% python3 -q
>>> import numpy as np
>>> np.set_printoptions(precision=2, suppress=True, linewidth=140)
>>> F = np.load("a.npy")
>>> print(F)
[[-14.05 -51.89 -21.88 -12.29 -36.04 -26.13 -25.97 -14.01 -42.56 -43.79 -14.32 -28.12 -34.02 -29.94 -41.72]
 [ 12.84  43.35  16.99  10.31  31.25  19.97  24.19  10.72  34.57  35.31  14.08  22.9   28.55  24.76  33.24]
 [-14.59 -60.65 -26.72 -13.89 -41.5  -31.8  -27.75 -17.49 -49.66 -52.79 -14.   -33.31 -38.6  -35.16 -49.49]
 [-21.09 -41.03  -8.37 -10.37 -36.95  -9.95 -37.97  -7.05 -35.56 -25.04 -27.62 -20.89 -33.28 -24.59 -28.13]
 [ 16.85  41.41  13.08  10.06  33.76  14.75  30.76   8.92  35.04  29.85  20.65  21.61  30.5   24.95  31.02]
 [-28.78 -76.09 -24.92 -18.81 -59.77 -29.33 -52.91 -16.37 -62.76 -55.65 -35.3  -40.16 -55.17 -45.05 -57.62]
 [  3.8   -0.9   -4.08   0.15   3.08  -5.18   7.37  -1.86   0.13  -5.24   7.24  -0.62   2.16  -0.02  -3.07]
 [-26.45 -49.1  -10.07 -12.88 -44.68 -11.23 -46.55  -8.29 -41.86 -29.28 -35.   -24.64 -40.37 -30.17 -32.8 ]
 [ 12.13  -3.18 -12.65  -0.88   9.22 -14.79  21.67  -6.04  -0.16 -15.01  21.12  -2.53   6.52  -0.46  -8.56]
 [ 20.78   3.27 -15.31   1.94  20.43 -19.23  36.74  -7.92   7.09 -16.06  34.87   0.06  14.69   4.61  -6.82]
 [-18.02 -50.81 -18.03 -12.28 -38.94 -20.97 -33.23 -12.49 -42.06 -38.94 -20.48 -27.2  -35.71 -30.01 -39.32]
 [  9.41  44.19  20.97  10.    28.5   24.89  16.68  13.14  35.18  39.89   6.48  24.77  27.13  24.92  36.9 ]
 [ 29.33  76.02  24.69  18.06  60.08  28.15  52.89  16.69  63.08  55.85  34.91  39.72  55.03  44.9   56.78]]
>>> rng = np.random.default_rng(502)
>>> M2 = F + rng.integers(-2, 3, (13, 2)) @ rng.integers(-2, 3, (2, 15))
>>> print(M2)
[[-20.05 -51.89 -17.88 -12.29 -31.04 -29.13 -28.97 -14.01 -44.56 -44.79 -13.32 -30.12 -38.02 -33.94 -41.72]
 [  8.84  44.35  19.99  11.31  34.25  17.97  23.19   9.72  34.57  35.31  14.08  21.9   25.55  21.76  32.24]
 [ -6.59 -62.65 -32.72 -15.89 -47.5  -27.8  -25.75 -15.49 -49.66 -52.79 -14.   -31.31 -32.6  -29.16 -47.49]
 [-21.09 -41.03  -8.37 -10.37 -36.95  -9.95 -37.97  -7.05 -35.56 -25.04 -27.62 -20.89 -33.28 -24.59 -28.13]
 [ 14.85  43.41  15.08  12.06  34.76  13.75  31.76   6.92  37.04  30.85  19.65  21.61  28.5   22.95  29.02]
 [-34.78 -76.09 -20.92 -18.81 -54.77 -32.33 -55.91 -16.37 -64.76 -56.65 -34.3  -42.16 -59.17 -49.05 -57.62]
 [  5.8    0.1   -5.08   1.15   1.08  -4.18   9.37  -2.86   2.13  -4.24   6.24   0.38   3.16   0.98  -4.07]
 [-26.45 -43.1   -8.07  -6.88 -46.68 -11.23 -40.55 -14.29 -33.86 -25.28 -39.   -22.64 -42.37 -32.17 -38.8 ]
 [ 18.13  -6.18 -17.65  -3.88   5.22 -11.79  21.67  -3.04  -2.16 -16.01  22.12  -1.53  11.52   4.54  -5.56]
 [ 20.78   3.27 -15.31   1.94  20.43 -19.23  36.74  -7.92   7.09 -16.06  34.87   0.06  14.69   4.61  -6.82]
 [-16.02 -55.81 -21.03 -17.28 -38.94 -19.97 -37.23  -7.49 -48.06 -41.94 -17.48 -28.2  -32.71 -27.01 -34.32]
 [ 13.41  40.19  16.97   6.    26.5   26.89  14.68  17.14  31.18  37.89   8.48  24.77  31.13  28.92  40.9 ]
 [ 29.33  73.02  23.69  15.06  61.08  28.15  49.89  19.69  59.08  53.85  36.91  38.72  56.03  45.9   59.78]]
>>> print(np.round(np.linalg.svd(M2 - F, compute_uv=False), 2) + 0)
[31.94 23.41  0.    0.    0.    0.    0.    0.    0.    0.    0.    0.    0.  ]
>>> print(np.abs(M2 - F).sum(axis=1))
[35. 24. 48.  0. 23. 35. 19. 56. 45.  0. 49. 46. 28.]
